$ python3 -q
>>> import numpy as np
>>> np.set_printoptions(precision=3, suppress=True, linewidth=120, sign=" ")
>>> m1 = np.loadtxt("case8.csv", delimiter=",")
>>> print(m1)
[[ 0.  0.  0.  0.  0.  0.  0.  0.]
 [ 0.  3.  0.  0.  0.  0.  0.  0.]
 [ 0.  0.  0. -3.  1. -2.  0.  0.]
 [ 0.  0.  0.  0.  0.  0.  2.  0.]
 [ 0.  0.  0.  0.  0.  0.  0.  1.]
 [ 0.  0.  1.  0. -3.  0.  0.  0.]
 [ 1. -1.  0.  0. -1.  0.  0.  0.]
 [ 0.  0. -1.  0.  0.  0.  0.  0.]
 [ 0.  0.  0.  0.  0.  0.  0. -3.]]
>>> t3 = np.stack([m1, -1 * m1, m1[::-1]])
>>> print((t3 @ m1.T).shape)
(3, 9, 9)
>>> print(np.linalg.norm(t3, axis=(1, 2)))
[ 7.141  7.141  7.141]
>>> print(np.linalg.cond(m1) > 100)
True
>>> print(np.linalg.matrix_rank(m1, rtol=0.1))
7
>>> vec = np.array([2, 4, 5, 0, 2, 4, 0, 1])
>>> h = np.maximum(m1 @ vec, 0)
>>> print(h)
[  0.  12.   0.   0.   1.   0.   0.   0.   0.]
>>> print(m1.T @ h)
[  0.  36.   0.   0.   0.   0.   0.   1.]
>>> print(np.maximum(m1 @ (3 * vec), 0))
[  0.  36.   0.   0.   3.   0.   0.   0.   0.]
>>> print(np.flatnonzero(h > 1e-9))
[ 1  4]
>>> r = np.linalg.matrix_rank(m1)
>>> print(r)
7
>>> ns = np.linalg.svd(m1)[2][r:].T
>>> print(np.round(m1 @ ns, 3) + 0)
[[ 0.]
 [ 0.]
 [ 0.]
 [ 0.]
 [ 0.]
 [ 0.]
 [ 0.]
 [ 0.]
 [ 0.]]
>>> print([int(np.linalg.matrix_rank(np.delete(m1, i, axis=0))) for i in range(9)])
[7, 6, 6, 6, 7, 6, 6, 6, 7]
>>> print(ns.shape)
(8, 1)
>>> print([int(np.linalg.matrix_rank(m1[:, :j + 1])) for j in range(8)])
[1, 2, 3, 4, 5, 5, 6, 7]
>>> print(np.allclose(m1 @ ns, 0))
True
>>> A = np.loadtxt("sample19.csv", delimiter=",")
>>> print(A)
[[-8.  0.  0.  0.  0.  0.  0. -8.  0.  4.  6.  0.]
 [ 0.  5.  0.  0.  4.  0.  0.  0. -3.  0.  0.  0.]
 [ 0.  0.  6. -2.  0. -4.  6.  0.  0.  0.  0.  7.]
 [ 0.  0. -7.  1.  0. -9.  2.  0.  0.  0.  0.  9.]
 [ 0. -7.  0.  0.  9.  0.  0.  0. -6.  0.  0.  0.]
 [ 0.  0.  0. -8.  0.  8. -2.  0.  0.  0.  0.  5.]
 [ 0.  0.  3. -8.  0.  1.  5.  0.  0.  0.  0. -3.]
 [-4.  0.  0.  0.  0.  0.  0.  4.  0. -9.  2.  0.]
 [ 0. -1.  0.  0. -9.  0.  0.  0.  3.  0.  0.  0.]
 [-4.  0.  0.  0.  0.  0.  0.  6.  0. -9.  2.  0.]
 [ 2.  0.  0.  0.  0.  0.  0.  3.  0.  0. -3.  0.]
 [ 0.  0.  6. -4.  0. -4. -1.  0.  0.  0.  0. -1.]]
>>> t3 = np.stack([A, -1 * A, A[::-1]])
>>> print((t3 @ A.T).shape)
(3, 12, 12)
>>> print(t3.shape)
(3, 12, 12)
>>> vec = np.array([0, 0, 2, 1, 2, 1, 2, 0, 1, 0, 0, 1])
>>> print(A @ np.eye(12)[2])
[ 0.  0.  6. -7.  0.  0.  3.  0.  0.  0.  0.  6.]
>>> print(A * vec)
[[ -0.   0.   0.   0.   0.   0.   0.  -0.   0.   0.   0.   0.]
 [  0.   0.   0.   0.   8.   0.   0.   0.  -3.   0.   0.   0.]
 [  0.   0.  12.  -2.   0.  -4.  12.   0.   0.   0.   0.   7.]
 [  0.   0. -14.   1.   0.  -9.   4.   0.   0.   0.   0.   9.]
 [  0.  -0.   0.   0.  18.   0.   0.   0.  -6.   0.   0.   0.]
 [  0.   0.   0.  -8.   0.   8.  -4.   0.   0.   0.   0.   5.]
 [  0.   0.   6.  -8.   0.   1.  10.   0.   0.   0.   0.  -3.]
 [ -0.   0.   0.   0.   0.   0.   0.   0.   0.  -0.   0.   0.]
 [  0.  -0.   0.   0. -18.   0.   0.   0.   3.   0.   0.   0.]
 [ -0.   0.   0.   0.   0.   0.   0.   0.   0.  -0.   0.   0.]
 [  0.   0.   0.   0.   0.   0.   0.   0.   0.   0.  -0.   0.]
 [  0.   0.  12.  -4.   0.  -4.  -2.   0.   0.   0.   0.  -1.]]
>>> print((A * vec).sum(axis=1))
[  0.   5.  25.  -9.  12.   1.   6.   0. -15.   0.   0.   1.]
>>> print(np.sign((A @ vec).round(6)))
[ 0.  1.  1. -1.  1.  1.  1.  0. -1.  0.  0.  1.]
>>> print(A @ (2 * vec))
[  0.  10.  50. -18.  24.   2.  12.   0. -30.   0.   0.   2.]
>>> print(A @ np.ones(12))
[-6.  6. 13. -4. -4.  3. -2. -7. -7. -5.  2. -4.]
>>> vec = np.array([1, 1, -1, 0, 0, 1, -2, -2, -1, -1, -1, 0])
>>> target = A @ vec
>>> c, lr = np.zeros(12), 1 / np.linalg.norm(A, 2) ** 2
>>> for i in range(250):
...     c -= lr * A.T @ (A @ c - target)
...     if i % 50 == 0: print(i, round(np.linalg.norm(A @ c - target), 3))
... 
0 14.066
50 2.401
100 1.636
150 1.222
200 0.989
>>> print(c.round(3) + 0)
[ 1.195  0.998 -1.     0.     0.014  1.    -2.    -1.414 -0.973 -0.588 -0.234  0.   ]
>>> print(round(np.linalg.cond(A), 3))
21.924
>>> rng = np.random.default_rng(85576)
>>> labels = rng.permutation(12)
>>> out = A[:, labels] * rng.choice([-1, 1], 12)
>>> print(out)
[[ 0.  4.  0.  6.  0.  8. -0.  0. -0.  0.  8. -0.]
 [ 4.  0.  0.  0.  0. -0.  3.  0. -0.  5. -0. -0.]
 [ 0.  0.  6.  0.  6. -0. -0. -2. -7.  0. -0.  4.]
 [ 0.  0. -7.  0.  2. -0. -0.  1. -9.  0. -0.  9.]
 [ 9.  0.  0.  0.  0. -0.  6.  0. -0. -7. -0. -0.]
 [ 0.  0.  0.  0. -2. -0. -0. -8. -5.  0. -0. -8.]
 [ 0.  0.  3.  0.  5. -0. -0. -8.  3.  0. -0. -1.]
 [ 0. -9.  0.  2.  0.  4. -0.  0. -0.  0. -4. -0.]
 [-9.  0.  0.  0.  0. -0. -3.  0. -0. -1. -0. -0.]
 [ 0. -9.  0.  2.  0.  4. -0.  0. -0.  0. -6. -0.]
 [ 0.  0.  0. -3.  0. -2. -0.  0. -0.  0. -3. -0.]
 [ 0.  0.  6.  0. -1. -0. -0. -4.  1.  0. -0.  4.]]
>>> U, _, vt = np.linalg.svd(A.T @ out)
>>> print(np.round(np.linalg.lstsq(A, out)[0], 3) + 0)
[[ 0.  0.  0.  0.  0. -1.  0.  0.  0.  0.  0.  0.]
 [ 0.  0.  0.  0.  0.  0.  0.  0.  0.  1.  0.  0.]
 [ 0.  0.  1.  0.  0.  0.  0.  0.  0.  0.  0.  0.]
 [ 0.  0.  0.  0.  0.  0.  0.  1.  0.  0.  0.  0.]
 [ 1.  0.  0.  0.  0.  0.  0.  0.  0.  0.  0.  0.]
 [ 0.  0.  0.  0.  0.  0.  0.  0.  0.  0.  0. -1.]
 [ 0.  0.  0.  0.  1.  0.  0.  0.  0.  0.  0.  0.]
 [ 0.  0.  0.  0.  0.  0.  0.  0.  0.  0. -1.  0.]
 [ 0.  0.  0.  0.  0.  0. -1.  0.  0.  0.  0.  0.]
 [ 0.  1.  0.  0.  0.  0.  0.  0.  0.  0.  0.  0.]
 [ 0.  0.  0.  1.  0.  0.  0.  0.  0.  0.  0.  0.]
 [ 0.  0.  0.  0.  0.  0.  0.  0. -1.  0.  0.  0.]]
>>> print(np.sort(np.linalg.eigvals(A).real))
[-12.643  -5.836  -5.836  -2.349  -1.235  -1.061  -1.061   8.616   8.616   9.674   9.674  13.441]
>>> print(np.flatnonzero(np.linalg.matrix_power((A != 0) + (A.T != 0) + np.eye(12), 12)[9]))
[  0   7   9  10]
>>> M = np.load("dump.npy")
>>> print(M)
[[ 3  0  0  0  0]
 [ 1  3  0  0  0]
 [ 3  2  3  0  0]
 [ 2  3  2  1  0]
 [ 0  3  0  2  1]]
>>> u, v = M[0], M[2]
>>> print(u @ v)
9
>>> print(u @ u)
9
>>> pr = (u @ v) / (u @ u) * u
>>> print(round(float(np.linalg.norm(u + v) ** 2 + np.linalg.norm(u - v) ** 2), 3))
62.0
>>> print(pr)
[ 3.  0.  0.  0.  0.]
>>> print(np.linalg.matrix_rank(np.outer(u, v)))
1
>>> print((v - pr) @ u)
0.0
>>> u = np.array([7, -3, 1, -9, -6, -9, -3, 9, 5, -2, 1, -6])
>>> E = -1 * np.eye(12) + np.outer(u, u)
>>> print(E)
[[ 48. -21.   7. -63. -42. -63. -21.  63.  35. -14.   7. -42.]
 [-21.   8.  -3.  27.  18.  27.   9. -27. -15.   6.  -3.  18.]
 [  7.  -3.   0.  -9.  -6.  -9.  -3.   9.   5.  -2.   1.  -6.]
 [-63.  27.  -9.  80.  54.  81.  27. -81. -45.  18.  -9.  54.]
 [-42.  18.  -6.  54.  35.  54.  18. -54. -30.  12.  -6.  36.]
 [-63.  27.  -9.  81.  54.  80.  27. -81. -45.  18.  -9.  54.]
 [-21.   9.  -3.  27.  18.  27.   8. -27. -15.   6.  -3.  18.]
 [ 63. -27.   9. -81. -54. -81. -27.  80.  45. -18.   9. -54.]
 [ 35. -15.   5. -45. -30. -45. -15.  45.  24. -10.   5. -30.]
 [-14.   6.  -2.  18.  12.  18.   6. -18. -10.   3.  -2.  12.]
 [  7.  -3.   1.  -9.  -6.  -9.  -3.   9.   5.  -2.   0.  -6.]
 [-42.  18.  -6.  54.  36.  54.  18. -54. -30.  12.  -6.  35.]]
>>> vec = np.array([1, 1, 3, 0, 2, 2, 1, 3, 1, 0, 0, 3])
>>> target = E @ vec
>>> print(target)
[ -85.   35.  -15.  108.   70.  106.   35. -111.  -61.   24.  -12.   69.]
>>> print(np.round(np.linalg.solve(E, E[:, 2]), 3) + 0)
[ 0.  0.  1.  0.  0.  0.  0.  0.  0.  0.  0.  0.]
>>> labels = rng.permutation(12)
>>> out = E[:, labels] * rng.choice([-1, 1], 12)
>>> print(out)
[[-63.  63.  63. -42. -35.  42.  14.  48. -21.  -7.  -7.  21.]
 [ 27. -27. -27.  18.  15. -18.  -6. -21.   8.   3.   3.  -9.]
 [ -9.   9.   9.  -6.  -5.   6.   2.   7.  -3.  -1.  -0.   3.]
 [ 81. -81. -80.  54.  45. -54. -18. -63.  27.   9.   9. -27.]
 [ 54. -54. -54.  36.  30. -35. -12. -42.  18.   6.   6. -18.]
 [ 81. -80. -81.  54.  45. -54. -18. -63.  27.   9.   9. -27.]
 [ 27. -27. -27.  18.  15. -18.  -6. -21.   9.   3.   3.  -8.]
 [-80.  81.  81. -54. -45.  54.  18.  63. -27.  -9.  -9.  27.]
 [-45.  45.  45. -30. -24.  30.  10.  35. -15.  -5.  -5.  15.]
 [ 18. -18. -18.  12.  10. -12.  -3. -14.   6.   2.   2.  -6.]
 [ -9.   9.   9.  -6.  -5.   6.   2.   7.  -3.  -0.  -1.   3.]
 [ 54. -54. -54.  35.  30. -36. -12. -42.  18.   6.   6. -18.]]
>>> U, _, vt = np.linalg.svd(E.T @ out)
>>> print(np.round(U @ vt, 3) + 0)
[[ 0.  0.  0.  0.  0.  0.  0.  1.  0.  0.  0.  0.]
 [ 0.  0.  0.  0.  0.  0.  0.  0.  1.  0.  0.  0.]
 [ 0.  0.  0.  0.  0.  0.  0.  0.  0.  0. -1.  0.]
 [ 0.  0. -1.  0.  0.  0.  0.  0.  0.  0.  0.  0.]
 [ 0.  0.  0.  0.  0. -1.  0.  0.  0.  0.  0.  0.]
 [ 0. -1.  0.  0.  0.  0.  0.  0.  0.  0.  0.  0.]
 [ 0.  0.  0.  0.  0.  0.  0.  0.  0.  0.  0. -1.]
 [-1.  0.  0.  0.  0.  0.  0.  0.  0.  0.  0.  0.]
 [ 0.  0.  0.  0. -1.  0.  0.  0.  0.  0.  0.  0.]
 [ 0.  0.  0.  0.  0.  0. -1.  0.  0.  0.  0.  0.]
 [ 0.  0.  0.  0.  0.  0.  0.  0.  0. -1.  0.  0.]
 [ 0.  0.  0.  1.  0.  0.  0.  0.  0.  0.  0.  0.]]
>>> print(labels)
[  7   5   3  11   8   4   9   0   1  10   2   6]
>>> arr = np.array([[-20.0, 14.0, -11.0, 6.0],
...     [-38.0, 27.0, -21.0, 11.0],
...     [-26.0, 18.0, -15.0, 8.0],
...     [-30.0, 20.0, -17.0, 10.0]])
>>> labels = rng.permutation(4)
>>> print(labels)
[ 0  2  1  3]
>>> out = arr[labels][:, labels]
>>> print(np.allclose(out, arr))
False
>>> print(np.trace(out))
2.0
>>> print(np.linalg.lstsq(arr[:-1].T, arr[-1])[2])
3
>>> print(np.abs(np.diag(np.linalg.qr(arr)[1])) > 1e-9)
[ True  True  True False]
>>> print(np.allclose(arr[:-1].T @ np.linalg.lstsq(arr[:-1].T, arr[-1])[0], arr[-1]))
True
>>> print(np.round(np.trace(np.linalg.pinv(arr) @ arr), 3))
3.0
>>> mat = np.load("m.npy")
>>> print(mat)
[[  3   1   3  -2   0   2  -3]
 [  2  -2   0  -3   3  -3   2]
 [ -2  -2   3  -2  -3   2   3]
 [ -1  -3  -2   3   0   1   2]
 [  9  -5   3 -11   9  -7   3]]
>>> vec = np.array([-2, 5, 4, -2, 1, -5, 1])
>>> h = np.maximum(mat @ vec, 0)
>>> print(np.tanh(mat @ vec))
[ 0.964  1.     0.    -1.     1.   ]
>>> print(h)
[  2  12   0   0  38]
>>> u = np.array([-3, 1])
>>> print(np.cross(mat[1, :3], mat[2, :3]))
[-6 -6 -8]
>>> K = np.load("test15.npy")
>>> print(K)
[[-0.469 -0.196  0.077  0.489 -0.087]
 [-0.196 -1.039 -0.261 -0.363  0.171]
 [ 0.077 -0.261 -1.478 -0.314  0.28 ]
 [ 0.489 -0.363 -0.314 -0.854  0.15 ]
 [-0.087  0.171  0.28   0.15  -1.161]]
>>> w, V = np.linalg.eigh(K)
>>> print(np.linalg.eigvalsh(K + 4 * np.eye(5)))
[ 2.  3.  3.  3.  4.]
>>> print(np.round(np.linalg.eigvalsh(K @ K), 3) + 0)
[ 0.  1.  1.  1.  4.]
>>> print(w.sum(), np.trace(K))
-5.0 -5.0
>>> print(np.round(V.T @ V, 3) + 0)
[[ 1.  0.  0.  0.  0.]
 [ 0.  1.  0.  0.  0.]
 [ 0.  0.  1.  0.  0.]
 [ 0.  0.  0.  1.  0.]
 [ 0.  0.  0.  0.  1.]]
